$ python -q
>>> import numpy as np
>>> np.set_printoptions(precision=1, suppress=True, linewidth=120, legacy="1.25")
>>> data = np.load("data.npy")
>>> data
array([[-2,  0,  2,  3,  3,  3],
       [ 0,  0, -2, -4, -3,  2],
       [ 2, -2, -2, -1,  3, -4],
       [ 3, -4, -1,  0,  0, -3],
       [ 3, -3,  3,  0,  4,  4],
       [ 3,  2, -4, -3,  4, -2]])
>>> x = np.array([3, -3, -1, -2, 2, -2])
>>> h1 = np.maximum(data @ x, 0)
>>> np.tanh(data @ x)
array([-1.,  0.,  1.,  1.,  1.,  1.])
>>> def softmax(z):
...     e = np.exp(z - z.max(axis=-1, keepdims=True))
...     return e / e.sum(axis=-1, keepdims=True)
... 
>>> np.round(softmax(data[2]), 1) + 0
array([0.3, 0. , 0. , 0. , 0.7, 0. ])
>>> scores = data @ data.T / np.sqrt(6)
>>> np.round(softmax(scores + np.triu(np.full(scores.shape, -np.inf), 1)), 1) + 0
array([[1. , 0. , 0. , 0. , 0. , 0. ],
       [0. , 1. , 0. , 0. , 0. , 0. ],
       [0. , 0. , 1. , 0. , 0. , 0. ],
       [0. , 0. , 0.1, 0.9, 0. , 0. ],
       [0. , 0. , 0. , 0. , 1. , 0. ],
       [0. , 0. , 0. , 0. , 0. , 1. ]])
>>> softmax(scores)[2] @ data
array([ 2.1, -1.6, -2.2, -1.2,  3.1, -3.8])
>>> np.round(softmax(scores), 1) + 0
array([[1. , 0. , 0. , 0. , 0. , 0. ],
       [0. , 1. , 0. , 0. , 0. , 0. ],
       [0. , 0. , 0.9, 0. , 0. , 0.1],
       [0. , 0. , 0.1, 0.9, 0. , 0. ],
       [0. , 0. , 0. , 0. , 1. , 0. ],
       [0. , 0. , 0. , 0. , 0. , 1. ]])
>>> r0, g = data[3], data[4]
>>> r0 @ g
6
>>> r0 @ r0
35
>>> p = (r0 @ g) / (r0 @ r0) * r0
>>> np.linalg.matrix_rank(np.outer(r0, g))
1
>>> p
array([ 0.5, -0.7, -0.2,  0. ,  0. , -0.5])
>>> np.round(np.linalg.norm(r0 + g) ** 2 + np.linalg.norm(r0 - g) ** 2, 1)
188.0
>>> round(float((g - p) @ r0), 1)
-0.0
>>> g - p
array([ 2.5, -2.3,  3.2,  0. ,  4. ,  4.5])
>>> w, evecs = np.linalg.eigh(data)
>>> x = np.array([0, -1, 1, 9, -5, -4])
>>> x @ data @ x
488
>>> np.round(x @ data @ x / (x @ x), 1), round(w[0], 1), np.round(w[-1], 1)
(3.9, -10.3, 8.8)
>>> np.abs(data).sum(axis=1).max(), np.round(np.abs(w).max(), 1)
(18, 10.3)
